$ python -q
>>> import numpy as np
>>> np.set_printoptions(precision=2, suppress=True, linewidth=140)
>>> rd = lambda a: np.round(a, 2) + 0
>>> A = np.loadtxt("data.csv", delimiter=",")
>>> A
array([[3., 3., 3.],
       [3., 6., 6.],
       [3., 6., 9.]])
>>> w, V = np.linalg.eigvalsh(A)
Traceback (most recent call last):
  File "<python-input-5>", line 1, in <module>
    w, V = np.linalg.eigvalsh(A)
    ^^^^
ValueError: too many values to unpack (expected 2)
>>> w, V = np.linalg.eigh(A)
>>> np.unique(w.round(6) + 0, return_counts=True)[1]
array([1, 1, 1])
>>> rd(w)
array([ 0.92,  1.93, 15.15])
>>> w, V = np.linalg.eig(A)
>>> rd(w)
array([15.15,  1.93,  0.92])
>>> rd(np.sort(np.linalg.eigvals(np.linalg.inv(A))))
array([0.07, 0.52, 1.08])
>>> rd(A @ V[:, 0] - w[0] * V[:, 0])
array([0., 0., 0.])
>>> vec = np.array([3, -3, -2])
>>> rhs = A @ vec
>>> c, lr = np.zeros(3), 1 / np.linalg.norm(A, 2) ** 2
>>> for i in range(8):
...     c -= lr * A.T @ (A @ c - rhs)
...     if i % 2 == 0: print(i, round(np.linalg.norm(A @ c - rhs), 2))
... 
0 5.5
2 5.37
4 5.24
6 5.11
>>> rd(c)
array([-0.47, -1.31, -1.81])
>>> rd(np.linalg.cond(A))
np.float64(16.39)
>>> low = np.linalg.cholesky(A)
>>> rd(A / np.sqrt(np.outer(np.diag(A), np.diag(A))))
array([[1.  , 0.71, 0.58],
       [0.71, 1.  , 0.82],
       [0.58, 0.82, 1.  ]])
>>> np.linalg.eigvalsh(A).min() > 0
np.True_
>>> rd(np.prod(np.diag(low)) ** 2), rd(np.linalg.det(A))
(np.float64(27.0), np.float64(27.0))
>>> mat = np.array([[3, -3, 2], [5, -1, 4], [3, -3, 2]])
>>> rng = np.random.default_rng(88252)
>>> lab = rng.permutation(3)
>>> lab
array([1, 2, 0])
>>> B = mat[lab][:, lab]
>>> rd(np.linalg.det(B)), rd(np.linalg.det(mat[lab]))
(np.float64(0.0), np.float64(0.0))
>>> rd(np.sort(np.abs(np.linalg.eigvals(B))))
array([0.  , 4.69, 4.69])
>>> [round(float(x), 2) for x in np.linalg.svd(mat, compute_uv=False)[:3]]
[8.93, 2.49, 0.0]
>>> Uu, sigma, vt = np.linalg.svd(mat)
>>> np.argmax(sigma[:-1] / (sigma[1:] + 1e-6)) + 1
np.int64(2)
>>> B = Uu[:, :2] @ np.diag(sigma[:2]) @ vt[:2]
>>> rd(np.linalg.norm(mat - B, 2)), rd(sigma[2])
(np.float64(0.0), np.float64(0.0))
>>> rd(np.abs(mat - B).max())
np.float64(0.0)
>>> rd(np.linalg.norm(mat - B) / np.linalg.norm(mat))
np.float64(0.0)
>>> np.linalg.matrix_rank(mat, rtol=0.05)
np.int64(2)
>>> m1 = np.load("mat.npy")
>>> m1
array([[ 2.1, -0.4, -2.2],
       [ 0.6,  0.7,  0.4],
       [-0.8,  2.1,  1.6],
       [-1.9,  1.1, -2. ]])
>>> P = m1 @ np.linalg.solve(m1.T @ m1, m1.T)
>>> np.linalg.matrix_rank(np.eye(4) - P)
np.int64(1)
>>> rd(P @ m1[:, 2])
array([-2.2,  0.4,  1.6, -2. ])
>>> q, V = np.linalg.qr(m1[:, :1])[0], np.linalg.qr(m1[:, 1:])[0]
>>> sigma = np.linalg.svd(q.T @ V, compute_uv=False)
>>> rd(np.linalg.norm(q @ q.T - V @ V.T, 2))
np.float64(1.0)
>>> (sigma > 0.9).sum()
np.int64(0)
>>> def softmax(z):
...     e = np.exp(z - z.max(axis=-1, keepdims=True))
...     return e / e.sum(axis=-1, keepdims=True)
... 
>>> softmax(m1).sum(axis=1)
array([1., 1., 1., 1.])
>>> scores = m1 @ m1.T / np.sqrt(3)
>>> rd(softmax(scores + np.triu(np.full(scores.shape, -np.inf), 1)))
array([[1.  , 0.  , 0.  , 0.  ],
       [0.37, 0.63, 0.  , 0.  ],
       [0.  , 0.03, 0.97, 0.  ],
       [0.01, 0.  , 0.01, 0.98]])
>>> rd(softmax(scores)[3] @ m1)
array([-1.86,  1.1 , -1.96])
>>> M = np.load("dump.npy")
>>> M
array([[-0.9 ,  0.8 ,  0.95],
       [-2.34,  2.08,  2.47]])
>>> Uu, sigma, vt = np.linalg.svd(M)
>>> V = vt[:(sigma > 1e-8).sum()]
>>> vec = M[0] + -2 * M[1] + rng.integers(2) * np.eye(3)[2]
>>> rd(vec)
array([ 3.78, -3.36, -2.99])
>>> rd(V.T @ V)
array([[ 0.34, -0.31, -0.36],
       [-0.31,  0.27,  0.32],
       [-0.36,  0.32,  0.38]])
>>> rd(np.linalg.norm(vec - V.T @ V @ vec))
np.float64(0.79)
>>> np.linalg.matrix_rank(np.vstack([M, vec]))
np.int64(2)
>>> t3 = np.stack([M, -2 * M, M[::-1]])
>>> rd(np.einsum("bij,cij->bc", t3, t3))
array([[ 18.26, -36.51,  12.23],
       [-36.51,  73.02, -24.47],
       [ 12.23, -24.47,  18.26]])
>>> np.linalg.matrix_rank(t3.reshape(3, -1))
np.int64(2)
>>> rd(np.linalg.norm(t3, axis=(1, 2)))
array([4.27, 8.55, 4.27])
>>> (t3 @ M.T).shape
(3, 2, 2)
>>> t3.shape
(3, 2, 3)
>>> ang = np.radians(135)
>>> r_ = np.eye(3)
>>> r_[2, 2] = r_[1, 1] = np.cos(ang)
>>> r_[2, 1], r_[1, 2] = -np.sin(ang), np.sin(ang)
>>> rd(r_)
array([[ 1.  ,  0.  ,  0.  ],
       [ 0.  , -0.71,  0.71],
       [ 0.  , -0.71, -0.71]])
>>> B = M @ r_.T
>>> rd(B)
array([[-0.9 ,  0.11, -1.24],
       [-2.34,  0.28, -3.22]])
>>> rd(np.abs(B - M).max(axis=0))
array([0.  , 1.8 , 5.69])
>>> np.allclose(M @ M.T, B @ B.T)
True
>>> rd(np.linalg.det(r_)), rd(np.trace(r_))
(np.float64(1.0), np.float64(-0.41))
>>> Uu, sigma, vt = np.linalg.svd(M)
>>> np.argmax(sigma[:-1] / (sigma[1:] + 1e-6)) + 1
np.int64(1)
>>> B = Uu[:, :1] @ np.diag(sigma[:1]) @ vt[:1]
>>> rd(np.linalg.norm(M - B, 2)), rd(sigma[1])
(np.float64(0.0), np.float64(0.0))
>>> rd(np.abs(M - B).max())
np.float64(0.0)
>>> rd(B)
array([[-0.9 ,  0.8 ,  0.95],
       [-2.34,  2.08,  2.47]])
>>> data = np.load("test5.npy")
>>> rd(data)
array([[0.13, 0.27, 0.27, 0.33],
       [0.42, 0.17, 0.42, 0.  ],
       [0.25, 0.25, 0.25, 0.25],
       [0.25, 0.25, 0.25, 0.25]])
>>> Uu, sigma, vt = np.linalg.svd(data)
>>> np.argmax(sigma[:-1] / (sigma[1:] + 1e-6)) + 1
np.int64(3)
>>> B = Uu[:, :3] @ np.diag(sigma[:3]) @ vt[:3]
>>> rd(B)
array([[0.13, 0.27, 0.27, 0.33],
       [0.42, 0.17, 0.42, 0.  ],
       [0.25, 0.25, 0.25, 0.25],
       [0.25, 0.25, 0.25, 0.25]])
>>> np.linalg.matrix_rank(B)
np.int64(3)
>>> rd(np.linalg.norm(data - B) / np.linalg.norm(data))
np.float64(0.0)
>>> rd(np.abs(data - B).max())
np.float64(0.0)
>>> rd(np.linalg.matrix_power(data, 2))
array([[0.28, 0.23, 0.3 , 0.19],
       [0.23, 0.24, 0.28, 0.24],
       [0.26, 0.23, 0.3 , 0.21],
       [0.26, 0.23, 0.3 , 0.21]])
>>> pr = np.eye(4)[3]
>>> for _ in range(6):
...     pr = pr @ data
...     print(pr.round(2))
... 
[0.25 0.25 0.25 0.25]
[0.26 0.23 0.3  0.21]
[0.26 0.23 0.29 0.21]
[0.26 0.23 0.29 0.21]
[0.26 0.23 0.29 0.21]
[0.26 0.23 0.29 0.21]
>>> feats = np.load("case10.npy")
>>> feats
array([[-1.,  0., -2.],
       [ 0., -1.,  0.],
       [-2.,  0., -1.]])
>>> W1 = np.array([[2, 0], [1, 1], [1, 0]])
>>> c = np.array([0, -1])
>>> H = np.maximum(feats @ W1 + c, 0)
>>> (H > 0).astype(int)
array([[0, 0],
       [0, 0],
       [0, 0]])
>>> (H > 0).mean(axis=0)
array([0., 0.])
>>> H
array([[0., 0.],
       [0., 0.],
       [0., 0.]])
>>> W2 = np.array([[0, 1], [-2, -3]])
>>> (H @ W2).round(6).argmax(axis=1)
array([0, 0, 0])
>>> w, V = np.linalg.eigh(feats)
>>> vec = np.array([2, 2, 2])
>>> rd(V * np.maximum(w, 0) @ V.T)
array([[ 0.5,  0. , -0.5],
       [ 0. ,  0. ,  0. ],
       [-0.5,  0. ,  0.5]])
>>> np.abs(feats).sum(axis=1).max(), np.abs(w).max()
(np.float64(3.0), np.float64(3.0))
>>> w, V = np.linalg.eigh(feats)
>>> w
array([-3., -1.,  1.])
>>> w.sum(), np.trace(feats)
(np.float64(-3.0), np.float64(-3.0))
>>> rd(V.T @ feats @ V)
array([[-3.,  0.,  0.],
       [ 0., -1.,  0.],
       [ 0.,  0.,  1.]])
>>> rd(np.linalg.eigvalsh(feats + -3 * np.eye(3)))
array([-6., -4., -2.])
>>> (w > 1e-8).sum(), (w < -1e-8).sum()
(np.int64(1), np.int64(2))
>>> rd(np.linalg.eigvalsh(feats @ feats))
array([1., 1., 9.])
>>> rd(V.T @ V)
array([[1., 0., 0.],
       [0., 1., 0.],
       [0., 0., 1.]])
>>> np.abs(V[:, -1]).round(6).argmax()
np.int64(0)
>>> B = np.linalg.inv(feats)
>>> rd(np.linalg.slogdet(feats)[0])
np.float64(1.0)
>>> rd(np.linalg.det(feats) * B)
array([[ 1.,  0., -2.],
       [ 0., -3.,  0.],
       [-2.,  0.,  1.]])
>>> rd(B)
array([[ 0.33,  0.  , -0.67],
       [ 0.  , -1.  ,  0.  ],
       [-0.67,  0.  ,  0.33]])
>>> feats @ B
array([[1., 0., 0.],
       [0., 1., 0.],
       [0., 0., 1.]])
>>> rd(np.linalg.det(feats) * np.linalg.det(B))
np.float64(1.0)
>>> rd(np.linalg.cond(feats))
np.float64(3.0)
>>> W2 = np.array([[-2, 2, -6], [-2, -5, 3], [-8, 7, 5]])
>>> K = (rng.random((21, 3)) < 0.25) @ W2
>>> K
array([[-2, -5,  3],
       [ 0,  0,  0],
       [ 0,  0,  0],
       [ 0,  0,  0],
       [-2, -5,  3],
       [-2, -5,  3],
       [ 0,  0,  0],
       [-2, -5,  3],
       [-2,  2, -6],
       [-2,  2, -6],
       [-2,  2, -6],
       [-2, -5,  3],
       [-4, -3, -3],
       [-2, -5,  3],
       [-8,  7,  5],
       [-2, -5,  3],
       [ 0,  0,  0],
       [-2,  2, -6],
       [-4, -3, -3],
       [ 0,  0,  0],
       [-4, -3, -3]])
>>> cen = (K - K.mean(axis=0)) / K.std(axis=0)
>>> rd(cen.std(axis=0))
array([1., 1., 1.])
>>> c = np.linalg.lstsq(np.delete(cen, 1, axis=1), cen[:, 1])[0]
>>> np.abs(c).argmax()
np.int64(1)
>>> arr = np.load("block3.npy")
>>> arr
array([[-1.9,  0.3,  1.5],
       [ 1.5, -0.2,  3.5]])
>>> ang = np.radians(135)
>>> r_ = np.eye(3)
>>> r_[2, 2] = r_[0, 0] = np.cos(ang)
>>> r_[2, 0], r_[0, 2] = -np.sin(ang), np.sin(ang)
>>> rd(r_)
array([[-0.71,  0.  ,  0.71],
       [ 0.  ,  1.  ,  0.  ],
       [-0.71,  0.  , -0.71]])
>>> B = arr @ r_.T
>>> rd(np.abs(B - arr).max(axis=0))
array([4.3 , 0.  , 7.04])
>>> rd(np.linalg.det(r_)), rd(np.trace(r_))
(np.float64(1.0), np.float64(-0.41))
>>> rd(np.linalg.svd(arr, compute_uv=False)), rd(np.linalg.svd(B, compute_uv=False))
(array([3.89, 2.31]), array([3.89, 2.31]))
>>> np.allclose(np.linalg.norm(arr, axis=1), np.linalg.norm(B, axis=1))
True
>>> vec = np.array([-5, -1, -5])
>>> h1 = np.maximum(arr @ vec, 0)
>>> rd(np.tanh(arr @ vec))
array([ 0.94, -1.  ])
>>> h1
array([1.7, 0. ])
>>> np.flatnonzero(h1 > 1e-9)
array([0])
>>> arr * (h1 > 1e-9)[:, None]
array([[-1.9,  0.3,  1.5],
       [ 0. , -0. ,  0. ]])
